$ python3 -q
>>> import numpy as np
>>> import numpy.linalg as la
>>> np.set_printoptions(precision=2, suppress=True, linewidth=100)
>>> A = np.array([[-0.1, -0.7, 0.8], [-0.5, 0.9, 0.0], [0.4, -0.4, -0.4]])
>>> rng = np.random.default_rng(6877)
>>> A[2] = A[0] + 0.05 * rng.normal(size=3)
>>> A
array([[-0.1 , -0.7 ,  0.8 ],
       [-0.5 ,  0.9 ,  0.  ],
       [-0.16, -0.64,  0.76]])
>>> M2 = A + rng.integers(-2, 3, (3, 2)) @ rng.integers(-2, 3, (2, 3))
>>> M2
array([[ 0.9 , -0.7 ,  2.8 ],
       [ 0.5 ,  0.9 ,  2.  ],
       [-1.16,  0.36, -3.24]])
>>> np.abs(M2 - A).sum(axis=1)
array([3., 3., 6.])
>>> la.matrix_rank(M2 - A, tol=1e-8)
np.int64(2)
>>> f, v = A[2], A[0]
>>> round(float(f @ v), 2)
1.07
>>> np.round(f @ f, 2)
np.float64(1.01)
>>> p = (f @ v) / (f @ f) * f
>>> p
array([-0.17, -0.68,  0.8 ])
>>> np.round(v - p, 2) + 0
array([ 0.07, -0.02,  0.  ])
>>> np.outer(f, v)
array([[ 0.02,  0.11, -0.13],
       [ 0.06,  0.45, -0.51],
       [-0.08, -0.53,  0.61]])
>>> round(la.norm(f + v) ** 2 + la.norm(f - v) ** 2, 2)
np.float64(4.3)
>>> M2 = A / np.sqrt((A ** 2).mean(axis=1, keepdims=True))
>>> A - A.mean(axis=1, keepdims=True)
array([[-0.1 , -0.7 ,  0.8 ],
       [-0.63,  0.77, -0.13],
       [-0.15, -0.62,  0.77]])
>>> la.norm(M2, axis=1)
array([1.73, 1.73, 1.73])
>>> W1 = np.array([[2, -3, 0], [-2, -3, 3], [0, -3, 0]])
>>> coef = np.array([-1, -5, -4])
>>> hid = np.maximum(A @ W1 + coef, 0)
>>> la.matrix_rank(hid)
np.int64(1)
>>> (hid > 0).astype(int)
array([[1, 0, 0],
       [0, 0, 0],
       [0, 0, 0]])
>>> hid
array([[0.2, 0. , 0. ],
       [0. , 0. , 0. ],
       [0. , 0. , 0. ]])
>>> W2 = np.array([[-1, 2, 1], [3, 1, 2], [0, -3, 3]])
>>> W1 @ W2
array([[-11,   1,  -4],
       [ -7, -16,   1],
       [ -9,  -3,  -6]])
>>> (hid @ W2).round(6).argmax(axis=1)
array([1, 0, 0])
>>> hid @ W2
array([[-0.2,  0.4,  0.2],
       [ 0. ,  0. ,  0. ],
       [ 0. ,  0. ,  0. ]])
>>> U, sigma, Vh = la.svd(A)
>>> sigma
array([1.59, 0.82, 0.03])
>>> np.argmax(sigma[:-1] / (sigma[1:] + 1e-6)) + 1
np.int64(2)
>>> M2 = U[:, :2] @ np.diag(sigma[:2]) @ Vh[:2]
>>> la.matrix_rank(M2)
np.int64(2)
>>> M2.round(2) + 0
array([[-0.12, -0.71,  0.79],
       [-0.5 ,  0.9 ,  0.  ],
       [-0.15, -0.63,  0.77]])
>>> arr = np.load("layer7.npy")
>>> arr
array([[114,  98, 104,  87],
       [ 98, 115, 108,  88],
       [104, 108, 178, 119],
       [ 87,  88, 119,  86]])
>>> (arr + arr.T) / 2
array([[114.,  98., 104.,  87.],
       [ 98., 115., 108.,  88.],
       [104., 108., 178., 119.],
       [ 87.,  88., 119.,  86.]])
>>> assert arr == arr.T
Traceback (most recent call last):
  File "<python-input-41>", line 1, in <module>
    assert arr == arr.T
           ^^^^^^^^^^^^
ValueError: The truth value of an array with more than one element is ambiguous. Use a.any() or a.all()
>>> round(float(np.abs(la.eigvals(arr)).max()), 2)
431.4
>>> (arr - arr.T) / 2
array([[0., 0., 0., 0.],
       [0., 0., 0., 0.],
       [0., 0., 0., 0.],
       [0., 0., 0., 0.]])
>>> np.round(la.det(arr), 2)
np.float64(-0.0)
>>> np.allclose(arr, arr.T)
True
>>> arr @ arr
array([[40985, 41330, 51305, 38400],
       [41330, 42237, 52308, 39066],
       [51305, 52308, 68325, 49968],
       [38400, 39066, 49968, 36870]])
>>> np.allclose(arr @ arr.T, arr.T @ arr)
True
>>> la.determinant(arr)
Traceback (most recent call last):
  File "<python-input-48>", line 1, in <module>
    la.determinant(arr)
    ^^^^^^^^^^^^^^
AttributeError: module 'numpy.linalg' has no attribute 'determinant'
>>> np.abs(np.diag(la.qr(arr)[1])) > 1e-9
array([ True,  True,  True, False])
>>> arr @ la.pinv(arr) @ arr
array([[114.,  98., 104.,  87.],
       [ 98., 115., 108.,  88.],
       [104., 108., 178., 119.],
       [ 87.,  88., 119.,  86.]])
>>> U, sigma, Vh = la.svd(arr)
>>> evecs = Vh[:(sigma > 1e-8).sum()]
>>> vec = arr[3] + -1 * arr[1] + rng.integers(2) * np.eye(4)[1]
>>> vec
array([-11., -26.,  11.,  -2.])
>>> round(float(la.norm(vec - evecs.T @ evecs @ vec)), 2)
0.14
>>> w, evecs = la.eigh(arr)
>>> (w > 1e-8).sum(), (w < -1e-8).sum()
(np.int64(3), np.int64(0))
>>> np.round(evecs.T @ evecs, 2) + 0
array([[1., 0., 0., 0.],
       [0., 1., 0., 0.],
       [0., 0., 1., 0.],
       [0., 0., 0., 1.]])
>>> la.eigvalsh(arr + 5 * np.eye(4))
array([  5.  ,  21.41,  50.19, 436.4 ])
>>> np.round(w.sum(), 2), np.trace(arr)
(np.float64(493.0), np.int64(493))
>>> W0 = np.array([[-1, -3, -2], [-3, -1, -3], [-2, -3, -1]])
>>> W0
array([[-1, -3, -2],
       [-3, -1, -3],
       [-2, -3, -1]])
>>> w, evecs = la.eig(W0)
>>> w
array([-6.36,  1.  ,  2.36])
>>> np.round(W0 @ evecs[:, 0] - w[0] * evecs[:, 0], 2) + 0
array([0., 0., 0.])
>>> K = np.array([[1, -2, 4], [1, -1, 1], [1, 0, 0], [1, 1, 1]])
>>> K
array([[ 1, -2,  4],
       [ 1, -1,  1],
       [ 1,  0,  0],
       [ 1,  1,  1]])
>>> f, v = K[3], K[1]
>>> f @ f
np.int64(3)
>>> p = (f @ v) / (f @ f) * f
>>> np.round(la.norm(f + v) ** 2 + la.norm(f - v) ** 2, 2)
np.float64(12.0)
>>> v - p
array([ 0.67, -1.33,  0.67])
>>> th = np.radians(135)
>>> r_ = np.eye(3)
>>> r_[1, 1] = r_[0, 0] = np.cos(th)
>>> r_[1, 0], r_[0, 1] = -np.sin(th), np.sin(th)
>>> r_
array([[-0.71,  0.71,  0.  ],
       [-0.71, -0.71,  0.  ],
       [ 0.  ,  0.  ,  1.  ]])
>>> M2 = K @ r_.T
>>> np.allclose(K @ K.T, M2 @ M2.T)
True
>>> round(float(la.det(r_)), 2), round(np.trace(r_), 2)
(1.0, np.float64(-0.41))
>>> M2 = np.array([[-3, -3, -2], [-2, -5, 1]])
>>> W2 = np.kron(M2, K)
>>> W2
array([[ -3,   6, -12,  -3,   6, -12,  -2,   4,  -8],
       [ -3,   3,  -3,  -3,   3,  -3,  -2,   2,  -2],
       [ -3,   0,   0,  -3,   0,   0,  -2,   0,   0],
       [ -3,  -3,  -3,  -3,  -3,  -3,  -2,  -2,  -2],
       [ -2,   4,  -8,  -5,  10, -20,   1,  -2,   4],
       [ -2,   2,  -2,  -5,   5,  -5,   1,  -1,   1],
       [ -2,   0,   0,  -5,   0,   0,   1,   0,   0],
       [ -2,  -2,  -2,  -5,  -5,  -5,   1,   1,   1]])
>>> np.round(la.norm(W2, 2), 2), np.round(la.norm(M2, 2) * la.norm(K, 2), 2)
(np.float64(32.99), np.float64(32.99))
>>> la.matrix_rank(W2)
np.int64(6)
>>> vec = np.array([2, 2, -2, 2, 2, 1, -2, -1, 2])
>>> W2 @ vec
array([  8,   1,  -8, -19,  18,   0, -16, -30])
>>> W2 @ np.ones(9)
array([-24.,  -8.,  -8., -24., -18.,  -6.,  -6., -18.])
>>> W2 @ np.eye(9)[8]
array([-8., -2.,  0., -2.,  4.,  1.,  0.,  1.])
>>> np.sign((W2 @ vec).round(6))
array([ 1,  1, -1, -1,  1,  0, -1, -1])
>>> (W2 @ vec).argmax()
np.int64(4)
>>> W2 @ (2 * vec)
array([ 16,   2, -16, -38,  36,   0, -32, -60])
>>> vec @ W2
Traceback (most recent call last):
  File "<python-input-93>", line 1, in <module>
    vec @ W2
    ~~~~^~~~
ValueError: matmul: Input operand 1 has a mismatch in its core dimension 0, with gufunc signature (n?,k),(k,m?)->(n?,m?) (size 8 is different from 9)
>>> la.norm(W2 @ vec) <= la.norm(W2, 2) * la.norm(vec) + 1e-9
np.True_
>>> feats = np.array([[1, -1, 1, -1], [1, 0, 0, 0], [1, 1, 1, 1]])
>>> M2 = np.array([[2, -7, -7], [-2, 5, 5]])
>>> W2 = np.kron(M2, feats)
>>> la.matrix_rank(W2)
np.int64(6)
>>> round(float(la.norm(W2, 2)), 2), round(la.norm(M2, 2) * la.norm(feats, 2), 2)
(26.66, np.float64(26.66))
>>> W2.shape
(6, 12)
>>> th = np.radians(15)
>>> r_ = np.eye(4)
>>> r_[2, 2] = r_[1, 1] = np.cos(th)
>>> r_[2, 1], r_[1, 2] = -np.sin(th), np.sin(th)
>>> r_
array([[ 1.  ,  0.  ,  0.  ,  0.  ],
       [ 0.  ,  0.97,  0.26,  0.  ],
       [ 0.  , -0.26,  0.97,  0.  ],
       [ 0.  ,  0.  ,  0.  ,  1.  ]])
>>> M2 = feats @ r_.T
>>> M2
array([[ 1.  , -0.71,  1.22, -1.  ],
       [ 1.  ,  0.  ,  0.  ,  0.  ],
       [ 1.  ,  1.22,  0.71,  1.  ]])
>>> np.allclose(feats @ feats.T, M2 @ M2.T)
True
>>> np.allclose(la.norm(feats, axis=1), la.norm(M2, axis=1))
True
>>> np.abs(M2 - feats).max(axis=0)
array([0.  , 0.29, 0.29, 0.  ])
>>> la.svd(feats, compute_uv=False), la.svd(M2, compute_uv=False)
(array([2.14, 2.  , 0.66]), array([2.14, 2.  , 0.66]))
